$ python -q
>>> import numpy as np
>>> np.set_printoptions(precision=2, suppress=True, linewidth=100)
>>> E = np.array([[-0.4, -0.3, -0.4, 0.0],
...     [0.0, -0.3, -1.6, -0.7],
...     [-0.7, 2.1, -0.3, 0.5],
...     [1.5, 0.2, -0.2, 1.3],
...     [1.4, -0.3, -0.3, -0.6],
...     [-0.2, -1.2, -0.6, 0.5]])
>>> E
array([[-0.4, -0.3, -0.4,  0. ],
       [ 0. , -0.3, -1.6, -0.7],
       [-0.7,  2.1, -0.3,  0.5],
       [ 1.5,  0.2, -0.2,  1.3],
       [ 1.4, -0.3, -0.3, -0.6],
       [-0.2, -1.2, -0.6,  0.5]])
>>> proj = E @ np.linalg.solve(E.T @ E, E.T)
>>> np.linalg.matrix_rank(np.eye(6) - proj)
np.int64(2)
>>> print(np.diag(proj))
[0.12 0.84 0.86 0.91 0.64 0.63]
>>> proj
array([[ 0.12,  0.17,  0.01, -0.06, -0.15,  0.22],
       [ 0.17,  0.84,  0.13, -0.09,  0.23,  0.16],
       [ 0.01,  0.13,  0.86,  0.11, -0.22, -0.22],
       [-0.06, -0.09,  0.11,  0.91,  0.15,  0.18],
       [-0.15,  0.23, -0.22,  0.15,  0.64, -0.29],
       [ 0.22,  0.16, -0.22,  0.18, -0.29,  0.63]])
>>> np.round(np.linalg.eigvalsh(proj), 2) + 0
array([0., 0., 1., 1., 1., 1.])
>>> print(proj @ E[:, 1])
[-0.3 -0.3  2.1  0.2 -0.3 -1.2]
>>> t3 = np.stack([E, 5 * E, E[::-1]])
>>> np.linalg.matrix_rank(t3.reshape(3, -1))
np.int64(2)
>>> print(t3.shape)
(3, 6, 4)
>>> print(np.einsum("bij,cij->bc", t3, t3))
[[ 17.4  87.    3.5]
 [ 87.  435.   17.5]
 [  3.5  17.5  17.4]]
>>> t3.sum(axis=0)
array([[-2.6, -3. , -3. ,  0.5],
       [ 1.4, -2.1, -9.9, -4.8],
       [-2.7, 12.8, -2. ,  4.3],
       [ 8.3,  3.3, -1.5,  8.3],
       [ 8.4, -2.1, -3.4, -4.3],
       [-1.6, -7.5, -4. ,  3. ]])
>>> (t3 @ E.T).shape
(3, 6, 6)
>>> out = np.c_[E[:, :3] @ np.array([[1, 1, 2], [2, 2, 0], [2, 1, 1]]), np.array([1, 2, 1, -1, -2, -3])]
>>> out
array([[-1.8, -1.4, -1.2,  1. ],
       [-3.8, -2.2, -1.6,  2. ],
       [ 2.9,  3.2, -1.7,  1. ],
       [ 1.5,  1.7,  2.8, -1. ],
       [ 0.2,  0.5,  2.5, -2. ],
       [-3.8, -3.2, -1. , -3. ]])
>>> np.linalg.norm(np.linalg.qr(E)[0].T @ out, axis=0) ** 2 / ((out ** 2).sum(axis=0) + 1e-12)
array([1.  , 1.  , 1.  , 0.55])
>>> np.round(np.linalg.norm(out - E @ np.linalg.lstsq(E, out)[0], axis=0), 2) + 0
array([0.  , 0.  , 0.  , 3.01])
>>> M = np.load("mat.npy")
>>> M
array([[ -8,  -3,  -2,  -6,   2,  -9,   6],
       [ -8,  -3,  -2,  -6,   2,  -9,   6],
       [ -5,   0,   1,  -3,   5,  -6,   9],
       [ -6,  -1,   0,  -4,   4,  -7,   8],
       [ -9,  -4,  -3,  -7,   1, -10,   5],
       [ -8,  -3,  -2,  -6,   2,  -9,   6]])
>>> # rows and columns are dependent
>>> Uu, sig, VT = np.linalg.svd(M)
>>> vecs = VT[:(sig > 1e-8).sum()]
>>> rng = np.random.default_rng(2575)
>>> x = M[5] + 3 * M[4] + rng.integers(2) * np.eye(7)[2]
>>> x
array([-35., -15., -11., -27.,   5., -39.,  21.])
>>> np.allclose(vecs.T @ vecs @ x, x)
True
>>> np.linalg.matrix_rank(np.vstack([M, x]))
np.int64(2)
>>> np.round(vecs.T @ vecs, 2) + 0
array([[ 0.29,  0.15,  0.12,  0.23,  0.  ,  0.32, -0.11],
       [ 0.15,  0.14,  0.14,  0.15,  0.14,  0.15,  0.14],
       [ 0.12,  0.14,  0.15,  0.13,  0.17,  0.11,  0.19],
       [ 0.23,  0.15,  0.13,  0.2 ,  0.06,  0.25, -0.01],
       [ 0.  ,  0.14,  0.17,  0.06,  0.28, -0.03,  0.39],
       [ 0.32,  0.15,  0.11,  0.25, -0.03,  0.36, -0.16],
       [-0.11,  0.14,  0.19, -0.01,  0.39, -0.16,  0.59]])
>>> r = np.linalg.matrix_rank(M)
>>> r
np.int64(2)
>>> ns = np.linalg.svd(M)[2][r:].T
>>> np.linalg.matrix_rank(M.T @ M), np.linalg.matrix_rank(M @ M.T)
(np.int64(2), np.int64(2))
>>> np.round(ns @ ns.T, 2) + 0
array([[ 0.71, -0.15, -0.12, -0.23,  0.  , -0.32,  0.11],
       [-0.15,  0.86, -0.14, -0.15, -0.14, -0.15, -0.14],
       [-0.12, -0.14,  0.85, -0.13, -0.17, -0.11, -0.19],
       [-0.23, -0.15, -0.13,  0.8 , -0.06, -0.25,  0.01],
       [ 0.  , -0.14, -0.17, -0.06,  0.72,  0.03, -0.39],
       [-0.32, -0.15, -0.11, -0.25,  0.03,  0.64,  0.16],
       [ 0.11, -0.14, -0.19,  0.01, -0.39,  0.16,  0.41]])
>>> ns.shape
(7, 5)
>>> np.allclose(M @ ns, 0)
True
>>> print([int(np.linalg.matrix_rank(M[:i])) for i in range(1, len(M) + 1)])
[1, 1, 2, 2, 2, 2]
>>> [int(np.linalg.matrix_rank(M[:, :j + 1])) for j in range(7)]
[1, 2, 2, 2, 2, 2, 2]
>>> r0, r1 = M[2], M[1]
>>> r0 @ r0
np.int64(177)
>>> p = (r0 @ r1) / (r0 @ r0) * r0
>>> print(p)
[-4.92  0.    0.98 -2.95  4.92 -5.9   8.85]
>>> np.linalg.matrix_rank(np.outer(r0, r1))
np.int64(1)
>>> Uu, sig, VT = np.linalg.svd(M)
>>> sig.round(2) + 0
array([35.72,  8.12,  0.  ,  0.  ,  0.  ,  0.  ])
>>> out = Uu[:, :2] @ np.diag(sig[:2]) @ VT[:2]
>>> print(out.round(2) + 0)
[[ -8.  -3.  -2.  -6.   2.  -9.   6.]
 [ -8.  -3.  -2.  -6.   2.  -9.   6.]
 [ -5.   0.   1.  -3.   5.  -6.   9.]
 [ -6.  -1.   0.  -4.   4.  -7.   8.]
 [ -9.  -4.  -3.  -7.   1. -10.   5.]
 [ -8.  -3.  -2.  -6.   2.  -9.   6.]]
>>> round(float(np.abs(M - out).max()), 2)
0.0
>>> round(np.linalg.norm(M - out, 2), 2), np.round(sig[2], 2)
(np.float64(0.0), np.float64(0.0))
>>> out = np.array([[-0.8, 1.7, -1.3],
...     [0.6, 0.2, -1.7],
...     [-1.2, 0.7, 0.2],
...     [-0.5, -0.5, 0.2],
...     [0.1, -0.8, -0.5],
...     [0.6, -0.4, 0.7]])
>>> C = np.array([[0.5, -1.1, 1.2, 0.7, 0.6],
...     [0.7, -0.4, -0.4, 0.2, 1.6],
...     [0.4, -0.5, -0.5, -1.6, 0.3]])
>>> m1 = out @ C
>>> m1
array([[ 0.27,  0.85, -0.99,  1.86,  1.85],
       [-0.24,  0.11,  1.49,  3.18,  0.17],
       [-0.03,  0.94, -1.82, -1.02,  0.46],
       [-0.52,  0.65, -0.5 , -0.77, -1.04],
       [-0.71,  0.46,  0.69,  0.71, -1.37],
       [ 0.3 , -0.85,  0.53, -0.78, -0.07]])
>>> # rank 3
>>> t3 = np.stack([m1, 3 * m1, m1[::-1]])
>>> np.linalg.norm(t3, axis=(1, 2))
array([ 5.87, 17.6 ,  5.87])
>>> t3.shape
(3, 6, 5)
